$ python3 -q
>>> import numpy as np
>>> import numpy.linalg as la
>>> np.set_printoptions(precision=3, suppress=True, linewidth=100, legacy="1.25")
>>> K = np.loadtxt("dump.csv", delimiter=",")
>>> K.round(3) + 0
array([[-0.135, -0.155, -0.349, -0.079, -0.367,  0.364,  0.524, -0.197,  0.279, -0.269, -0.075,
         0.204, -0.208, -0.093],
       [-0.271, -0.207, -0.157, -0.23 , -0.264,  0.111, -0.158, -0.013, -0.479, -0.366,  0.008,
        -0.187,  0.497,  0.233],
       [ 0.   ,  0.338, -0.115,  0.29 ,  0.139, -0.264,  0.494, -0.112,  0.   , -0.187, -0.074,
        -0.585,  0.219, -0.11 ],
       [-0.169,  0.092, -0.171, -0.245, -0.273, -0.645, -0.023, -0.006, -0.033, -0.01 , -0.17 ,
        -0.044, -0.458,  0.374],
       [ 0.068,  0.338,  0.096,  0.086, -0.238,  0.073,  0.071,  0.174, -0.646, -0.139,  0.14 ,
         0.127, -0.355, -0.411],
       [-0.135, -0.181, -0.12 ,  0.24 ,  0.204, -0.387,  0.26 ,  0.161, -0.047, -0.157,  0.549,
         0.476,  0.17 ,  0.092],
       [-0.034, -0.221, -0.279, -0.151, -0.168, -0.206, -0.319,  0.186,  0.287, -0.066,  0.33 ,
        -0.32 , -0.032, -0.586],
       [ 0.203, -0.521,  0.14 ,  0.148, -0.241,  0.009,  0.247, -0.205, -0.243,  0.435,  0.296,
        -0.328, -0.153,  0.132],
       [ 0.203,  0.077,  0.258, -0.502,  0.319,  0.078,  0.047, -0.307,  0.042, -0.403,  0.423,
        -0.148, -0.225,  0.121],
       [ 0.61 , -0.029,  0.334,  0.044, -0.467, -0.195,  0.04 ,  0.191,  0.207, -0.312, -0.09 ,
         0.102,  0.238,  0.064],
       [ 0.305, -0.379, -0.295,  0.372,  0.325,  0.047, -0.209,  0.065, -0.142, -0.416, -0.254,
        -0.086, -0.33 ,  0.094],
       [-0.44 , -0.089,  0.483,  0.421, -0.165, -0.091, -0.243, -0.422,  0.132, -0.274, -0.003,
         0.007, -0.107, -0.107],
       [-0.271, -0.389,  0.431, -0.258,  0.216, -0.076,  0.336,  0.449, -0.037, -0.082, -0.316,
        -0.079, -0.074, -0.191],
       [-0.203,  0.183,  0.079,  0.226, -0.131,  0.334, -0.039,  0.549,  0.219, -0.079,  0.303,
        -0.282, -0.199,  0.414]])
>>> # keeps lengths
>>> x0 = np.array([3, -3, -2, -3, 0, 0, -2, 2, 3, -2, 1, -3, -2, 2])
>>> np.abs(la.eigvals(K))
array([1., 1., 1., 1., 1., 1., 1., 1., 1., 1., 1., 1., 1., 1.])
>>> round(la.det(K), 3)
-1.0
>>> round(float(la.norm(x0)), 3), np.round(la.norm(K @ x0), 3)
(8.367, 8.367)
>>> A2 = la.inv(K)
>>> round(float(la.cond(K)), 3)
1.0
>>> round(float(la.slogdet(K)[0]), 3)
-1.0
>>> la.svd(K, compute_uv=False)
array([1., 1., 1., 1., 1., 1., 1., 1., 1., 1., 1., 1., 1., 1.])
>>> round(K[:, 3] @ K[:, 13], 3)
-0.0
>>> rng = np.random.default_rng(43)
>>> mat = np.array([[3, -2, 1, -3, 2, 3, -2],
...     [2, -1, -2, -1, 1, -1, -1],
...     [3, 0, 0, 3, 0, 0, 2],
...     [1, 0, -3, 1, -1, -2, 2],
...     [2, -3, 2, 2, 0, 2, 3],
...     [-1, 0, 2, -1, -2, 1, -2],
...     [-3, 2, 1, -2, 0, 3, 2],
...     [0, 1, -2, 3, -1, 3, 1],
...     [0, 1, 1, -3, 0, -2, 2],
...     [0, -1, 2, 1, -1, 1, -2],
...     [-2, 1, 3, 3, -3, 1, 2],
...     [-1, -3, -1, 3, 2, 2, 3],
...     [1, 3, -1, 0, -2, 2, 2],
...     [2, 1, -3, 3, -1, -3, 3]]) * (rng.random((14, 7)) < 0.3)
>>> mat
array([[ 0, -2,  1,  0,  0,  3,  0],
       [ 2,  0,  0,  0,  0, -1, -1],
       [ 0,  0,  0,  0,  0,  0,  0],
       [ 0,  0,  0,  0, -1, -2,  0],
       [ 2,  0,  0,  0,  0,  0,  0],
       [-1,  0,  0,  0,  0,  0, -2],
       [ 0,  2,  0, -2,  0,  0,  2],
       [ 0,  0,  0,  0, -1,  3,  0],
       [ 0,  0,  0,  0,  0,  0,  2],
       [ 0,  0,  0,  0,  0,  0,  0],
       [-2,  0,  0,  0,  0,  0,  0],
       [ 0,  0,  0,  0,  0,  0,  0],
       [ 0,  0,  0,  0,  0,  2,  0],
       [ 2,  0,  0,  3,  0,  0,  3]])
>>> Z = mat[[1, 7]].astype(float)
>>> for _ in range(7):
...     lab = la.norm(mat[:, None] - Z, axis=-1).argmin(axis=1)
...     Z = np.array([mat[lab == j].mean(axis=0) for j in range(2)])
... 
>>> lab
array([1, 0, 0, 0, 0, 0, 0, 1, 0, 0, 0, 0, 1, 0])
>>> Z[1] - Z[0]
array([-0.273, -0.848,  0.333, -0.091, -0.242,  2.939, -0.364])
>>> np.bincount(lab)
array([11,  3])
>>> Z
array([[ 0.273,  0.182,  0.   ,  0.091, -0.091, -0.273,  0.364],
       [ 0.   , -0.667,  0.333,  0.   , -0.333,  2.667,  0.   ]])
>>> x0 = np.array([-7, -2, -7, -6, -2, 9, 3])
>>> target = mat @ x0
>>> la.solve(mat.T @ mat, mat.T @ target)
array([-7., -2., -7., -6., -2.,  9.,  3.])
>>> la.lstsq(mat, target)[0]
array([-7., -2., -7., -6., -2.,  9.,  3.])
>>> target
array([ 24, -26,   0, -16, -14,   1,  14,  29,   6,   0,  14,   0,  18, -23])
>>> try:
...     la.solve(mat, target)
... except la.LinAlgError as e:
...     print(e)
... 
Last 2 dimensions of the array must be square
>>> target = target + 0.3 * rng.normal(size=14)
>>> target
array([ 23.831, -25.987,  -0.707, -16.156, -13.764,   0.921,  13.693,  29.316,   6.296,  -0.14 ,
        13.777,   0.383,  17.835, -23.049])
>>> c, *_ = la.lstsq(mat, target)
>>> round(float(la.norm(target - mat @ c)), 3)
0.903
>>> [round(float(la.norm(la.solve(mat.T @ mat + lam * np.eye(7), mat.T @ target))), 2) for lam in (0, 1, 10, 100)]
[15.89, 12.18, 8.76, 2.47]
>>> lab = mat[:, 1] > np.median(mat[:, 1])
>>> r0 = mat[lab].mean(axis=0) - mat[~lab].mean(axis=0)
>>> np.round((((mat - mat.mean(axis=0)) @ r0 > 0) == lab).mean(), 3)
0.786
>>> dist = la.norm(mat[:, None] - mat[None], axis=-1)
>>> np.flatnonzero(dist[6] < dist.mean() / 2)
array([6])
>>> dist[:5, :5]
array([[0.   , 5.099, 3.742, 5.568, 4.243],
       [5.099, 0.   , 2.449, 2.646, 1.414],
       [3.742, 2.449, 0.   , 2.236, 2.   ],
       [5.568, 2.646, 2.236, 0.   , 3.   ],
       [4.243, 1.414, 2.   , 3.   , 0.   ]])
>>> dist[6].round(6).argsort(kind="stable")[:4]
array([6, 8, 2, 9])
>>> dist.mean(axis=1).argmax()
13
>>> np.unravel_index(dist.round(6).argmax(), dist.shape)
(5, 13)
>>> E = np.loadtxt("layer9.csv", delimiter=",")
>>> E
array([[-0.2  , -0.5  ,  1.616,  0.8  ],
       [-2.   ,  0.1  ,  4.819,  2.4  ],
       [-0.6  ,  0.9  , -2.566, -1.3  ],
       [-1.8  ,  0.7  ,  0.578,  0.3  ],
       [-0.2  , -2.4  , -0.807, -0.4  ],
       [ 0.   , -1.2  , -1.386, -0.7  ],
       [-0.1  , -0.8  , -1.004, -0.5  ],
       [ 3.   , -0.7  ,  1.786,  0.9  ],
       [-0.5  , -1.2  ,  2.222,  1.1  ],
       [-0.2  , -0.5  , -1.399, -0.7  ],
       [ 0.9  , -0.7  ,  2.363,  1.2  ],
       [-0.4  , -0.1  ,  1.391,  0.7  ],
       [-0.5  ,  0.8  ,  2.628,  1.3  ],
       [ 0.3  ,  2.   ,  0.191,  0.1  ],
       [-0.6  , -0.7  ,  4.389,  2.2  ]])
>>> A2 = np.c_[E[:, :1] @ np.array([[1]]), np.array([-2, -2, 0, -3, 3, 3, 0, -2, -2, -2, -1, -1, 3, -2, -1])]
>>> A2
array([[-0.2, -2. ],
       [-2. , -2. ],
       [-0.6,  0. ],
       [-1.8, -3. ],
       [-0.2,  3. ],
       [ 0. ,  3. ],
       [-0.1,  0. ],
       [ 3. , -2. ],
       [-0.5, -2. ],
       [-0.2, -2. ],
       [ 0.9, -1. ],
       [-0.4, -1. ],
       [-0.5,  3. ],
       [ 0.3, -2. ],
       [-0.6, -1. ]])
>>> np.round(la.norm(A2 - E @ la.lstsq(E, A2)[0], axis=0), 3) + 0
array([0.   , 6.694])
>>> la.matrix_rank(A2)
2
>>> la.norm(la.qr(E)[0].T @ A2, axis=0) ** 2 / ((A2 ** 2).sum(axis=0) + 1e-12)
array([1.   , 0.289])
